% python3 -q
>>> import numpy as np
>>> np.set_printoptions(suppress=True, linewidth=200)
>>> A = 2 * np.eye(5) + np.ones((5, 5))
>>> print(A)
[[3. 1. 1. 1. 1.]
 [1. 3. 1. 1. 1.]
 [1. 1. 3. 1. 1.]
 [1. 1. 1. 3. 1.]
 [1. 1. 1. 1. 3.]]
>>> x = np.array([7, 8, 4, 2, 8])
>>> target = A @ x
>>> print(target)
[43. 45. 37. 33. 45.]
>>> print(np.round(np.linalg.solve(A, target), 3))
[7. 8. 4. 2. 8.]
>>> print(np.round(np.linalg.solve(A, A[:, 4]), 3))
[0. 0. 0. 0. 1.]
>>> print(A @ np.ones(5))
[7. 7. 7. 7. 7.]
>>> print(A @ (-1.0) ** np.arange(5))
[ 3. -1.  3. -1.  3.]
>>> print(np.fft.fft(A[0]))
[7.+0.j 2.+0.j 2.+0.j 2.+0.j 2.+0.j]
>>> M2 = np.array([[0, 2], [0, 0]])
>>> C = np.kron(M2, A)
>>> print(C.shape)
(10, 10)
>>> cov = A.T @ A
>>> print(np.allclose(cov, cov.T))
True
>>> print(np.linalg.matrix_rank(cov))
5
>>> print(np.round(np.linalg.svd(A, compute_uv=False) ** 2, 3))
[49.  4.  4.  4.  4.]
>>> mat = np.load("layer17.npy")
>>> print(mat)
[[ 20.106 -16.013 -20.122  -9.106   2.009   7.932 -35.057 -18.098 -21.898  -9.123  17.033   8.126]
 [  3.838   0.087  -3.93   -3.145  -2.2     1.996 -16.902 -11.981 -11.982  -9.002   6.853   0.05 ]
 [  7.967  -0.101  -8.069  -5.915  -4.058   4.129 -33.955 -23.969 -23.845 -18.122  14.061   0.111]
 [  7.732  -0.011  -8.042  -5.941  -3.87    3.855 -34.173 -24.22  -24.011 -18.141  14.036  -0.115]
 [  7.917  -0.022  -7.891  -5.933  -3.969   3.994 -34.155 -24.01  -23.925 -17.985  13.901   0.059]
 [  8.03   -7.957  -7.909  -2.953   1.986   3.121  -9.042  -3.096  -4.939  -0.001   5.003   4.044]
 [  8.038  -8.049  -7.993  -2.879   1.994   2.825  -8.875  -3.036  -4.981  -0.11    4.894   4.053]
 [ -3.92    7.919   3.834  -0.094  -3.981  -0.995  -8.001  -9.094  -7.109  -8.87    1.929  -4.081]
 [  7.999  -8.179  -7.969  -2.965   1.919   3.163  -9.072  -2.942  -4.94    0.137   5.157   3.96 ]
 [ -4.135  15.995   3.988  -2.867  -9.976   0.028 -33.149 -29.893 -25.93  -27.016  10.934  -8.025]
 [-11.895  23.993  12.027  -0.042 -12.064  -3.137 -24.068 -27.059 -20.992 -26.85    5.954 -12.111]]
>>> x = np.array([3, 1, 2, -1, 1, 3, -1, -2, -2, 0, -3, 1])
>>> print(np.round((mat * x).sum(axis=1), 3))
[111.048  54.993 109.417 109.149 110.274  28.764  27.707  27.494  27.578 108.509  81.126]
>>> print(np.sign((mat @ x).round(6)))
[1. 1. 1. 1. 1. 1. 1. 1. 1. 1. 1.]
>>> print(np.linalg.norm(mat @ x) <= np.linalg.norm(mat, 2) * np.linalg.norm(x) + 1e-9)
True
>>> print(mat @ np.eye(12)[3])
[-9.106 -3.145 -5.915 -5.941 -5.933 -2.953 -2.879 -0.094 -2.965 -2.867 -0.042]
